In [1]: import numpy as np

In [2]: np.set_printoptions(precision=1, suppress=True, linewidth=200)

In [3]: def rnd(a):
   ...:     return np.round(a, 1) + 0
   ...: 

In [4]: m1 = np.arange(32).reshape(4, 8) + -2

In [5]: print(m1)
[[-2 -1  0  1  2  3  4  5]
 [ 6  7  8  9 10 11 12 13]
 [14 15 16 17 18 19 20 21]
 [22 23 24 25 26 27 28 29]]

In [6]: r = np.linalg.matrix_rank(m1)

In [7]: print(r)
2

In [8]: ns = np.linalg.svd(m1)[2][r:].T

In [9]: print(rnd(m1 @ ns))
[[0. 0. 0. 0. 0. 0.]
 [0. 0. 0. 0. 0. 0.]
 [0. 0. 0. 0. 0. 0.]
 [0. 0. 0. 0. 0. 0.]]

In [10]: print([int(np.linalg.matrix_rank(np.delete(m1, i, axis=0))) for i in range(4)])
[2, 2, 2, 2]

In [11]: print(ns.shape)
(8, 6)

In [12]: left, sig, VT = np.linalg.svd(m1)

In [13]: print(rnd(sig))
[92.2  7.1  0.   0. ]

In [14]: print(np.argmax(sig[:-1] / (sig[1:] + 1e-6)) + 1)
2

In [15]: A2 = left[:, :2] @ np.diag(sig[:2]) @ VT[:2]

In [16]: print(np.linalg.matrix_rank(A2))
2

In [17]: W0 = np.load("block0.npy")

In [18]: print(W0)
[[ 1  0  0  0  0  0  0  0]
 [ 0  0 -2  0  0  0  0  0]
 [ 0  5  0  0  0  0  0  0]
 [ 0  0  0 -4  0  0  0  0]
 [ 0  0  0  0  0  5  0  0]
 [ 0  0  0  0  0  0  0 -3]
 [ 0  0  0  0 -1  0  0  0]
 [ 0  0  0  0  0  0 -2  0]]

In [19]: print(W0.ravel(order="F"))
[ 1  0  0  0  0  0  0  0  0  0  5  0  0  0  0  0  0 -2  0  0  0  0  0  0  0  0  0 -4  0  0  0  0  0  0  0  0  0  0 -1  0  0  0  0  0  5  0  0  0  0  0  0  0  0  0  0 -2  0  0  0  0  0 -3  0  0]

In [20]: W0.reshape(8, 9)
ValueError: cannot reshape array of size 64 into shape (8,9)


In [21]: print(W0.reshape(2, -1))
[[ 1  0  0  0  0  0  0  0  0  0 -2  0  0  0  0  0  0  5  0  0  0  0  0  0  0  0  0 -4  0  0  0  0]
 [ 0  0  0  0  0  5  0  0  0  0  0  0  0  0  0 -3  0  0  0  0 -1  0  0  0  0  0  0  0  0  0 -2  0]]

In [22]: t3 = W0.reshape(8, 2, -1)

In [23]: print(np.einsum("ihd,ihd->ih", t3, t3))
[[ 1  0]
 [ 4  0]
 [25  0]
 [16  0]
 [ 0 25]
 [ 0  9]
 [ 0  1]
 [ 0  4]]

In [24]: print(np.einsum("ihd,jhd->hij", t3, t3).shape)
(2, 8, 8)

In [25]: f = np.array([0, 3])

In [26]: print(np.correlate(W0[4], W0[2], "full"))
[ 0  0  0  0  0  0  0  0  0  0  0 25  0  0  0]

In [27]: print(np.cross(W0[4, :3], W0[2, :3]))
[0 0 0]

In [28]: print(W0[:, 1] @ W0[:, 2])
0

In [29]: print(W0.T @ W0)
[[ 1  0  0  0  0  0  0  0]
 [ 0 25  0  0  0  0  0  0]
 [ 0  0  4  0  0  0  0  0]
 [ 0  0  0 16  0  0  0  0]
 [ 0  0  0  0  1  0  0  0]
 [ 0  0  0  0  0 25  0  0]
 [ 0  0  0  0  0  0  4  0]
 [ 0  0  0  0  0  0  0  9]]

In [30]: print(rnd(np.linalg.pinv(W0)))
[[ 1.   0.   0.   0.   0.   0.   0.   0. ]
 [ 0.   0.   0.2  0.   0.   0.   0.   0. ]
 [ 0.  -0.5  0.   0.   0.   0.   0.   0. ]
 [ 0.   0.   0.  -0.2  0.   0.   0.   0. ]
 [ 0.   0.   0.   0.   0.   0.  -1.   0. ]
 [ 0.   0.   0.   0.   0.2  0.   0.   0. ]
 [ 0.   0.   0.   0.   0.   0.   0.  -0.5]
 [ 0.   0.   0.   0.   0.  -0.3  0.   0. ]]

In [31]: print(rnd(np.linalg.norm(W0, axis=0)))
[1. 5. 2. 4. 1. 5. 2. 3.]

In [32]: feats = np.load("dump.npy")

In [33]: print(feats)
[[ 1 -1 -1  1  1 -1 -1  1]
 [ 1 -1  1 -1  1 -1  1 -1]
 [ 1 -1  1 -1 -1  1 -1  1]
 [ 1  1 -1 -1 -1 -1  1  1]
 [ 1 -1 -1  1 -1  1  1 -1]
 [ 1  1  1  1 -1 -1 -1 -1]
 [ 1  1  1  1  1  1  1  1]
 [ 1  1 -1 -1  1  1 -1 -1]]

In [34]: f, v = feats[6], feats[2]

In [35]: print(f @ f)
8

In [36]: pr = (f @ v) / (f @ f) * f

In [37]: print(np.linalg.matrix_rank(np.outer(f, v)))
1

In [38]: print(pr)
[0. 0. 0. 0. 0. 0. 0. 0.]

In [39]: print(np.outer(f, v))
[[ 1 -1  1 -1 -1  1 -1  1]
 [ 1 -1  1 -1 -1  1 -1  1]
 [ 1 -1  1 -1 -1  1 -1  1]
 [ 1 -1  1 -1 -1  1 -1  1]
 [ 1 -1  1 -1 -1  1 -1  1]
 [ 1 -1  1 -1 -1  1 -1  1]
 [ 1 -1  1 -1 -1  1 -1  1]
 [ 1 -1  1 -1 -1  1 -1  1]]

In [40]: assert feats == feats.T
ValueError: The truth value of an array with more than one element is ambiguous. Use a.any() or a.all()


In [41]: print((feats - feats.T) / 2)
[[ 0. -1. -1.  0.  0. -1. -1.  0.]
 [ 1.  0.  1. -1.  1. -1.  0. -1.]
 [ 1. -1.  0.  0.  0.  0. -1.  1.]
 [ 0.  1.  0.  0. -1. -1.  0.  1.]
 [ 0. -1.  0.  1.  0.  1.  0. -1.]
 [ 1.  1.  0.  1. -1.  0. -1. -1.]
 [ 1.  0.  1.  0.  0.  1.  0.  1.]
 [ 0.  1. -1. -1.  1.  1. -1.  0.]]

In [42]: print(np.allclose(feats @ feats.T, feats.T @ feats))
True

In [43]: print(rnd(np.sort(np.abs(np.linalg.eigvals(feats)))))
[2.8 2.8 2.8 2.8 2.8 2.8 2.8 2.8]

In [44]: print(np.allclose(feats, feats.T))
False

In [45]: print(np.linalg.matrix_rank(feats))
8

In [46]: print(feats - feats[0])
[[ 0  0  0  0  0  0  0  0]
 [ 0  0  2 -2  0  0  2 -2]
 [ 0  0  2 -2 -2  2  0  0]
 [ 0  2  0 -2 -2  0  2  0]
 [ 0  0  0  0 -2  2  2 -2]
 [ 0  2  2  0 -2  0  0 -2]
 [ 0  2  2  0  0  2  2  0]
 [ 0  2  0 -2  0  2  0 -2]]

In [47]: print(np.abs(feats).max())
1

In [48]: print(feats.shape)
(8, 8)

In [49]: print(np.unravel_index(np.abs(feats).argmax(), feats.shape))
(np.int64(0), np.int64(0))

In [50]: print(rnd(np.linalg.svd(feats, compute_uv=False)))
[2.8 2.8 2.8 2.8 2.8 2.8 2.8 2.8]

In [51]: print(feats.mean(axis=0))
[1. 0. 0. 0. 0. 0. 0. 0.]

In [52]: feats[8]
IndexError: index 8 is out of bounds for axis 0 with size 8


In [53]: print(np.diff(feats, axis=0))
[[ 0  0  2 -2  0  0  2 -2]
 [ 0  0  0  0 -2  2 -2  2]
 [ 0  2 -2  0  0 -2  2  0]
 [ 0 -2  0  2  0  2  0 -2]
 [ 0  2  2  0  0 -2 -2  0]
 [ 0  0  0  0  2  2  2  2]
 [ 0  0 -2 -2  0  0 -2 -2]]

In [54]: print(feats.sum(axis=1))
[0 0 0 0 0 0 8 0]
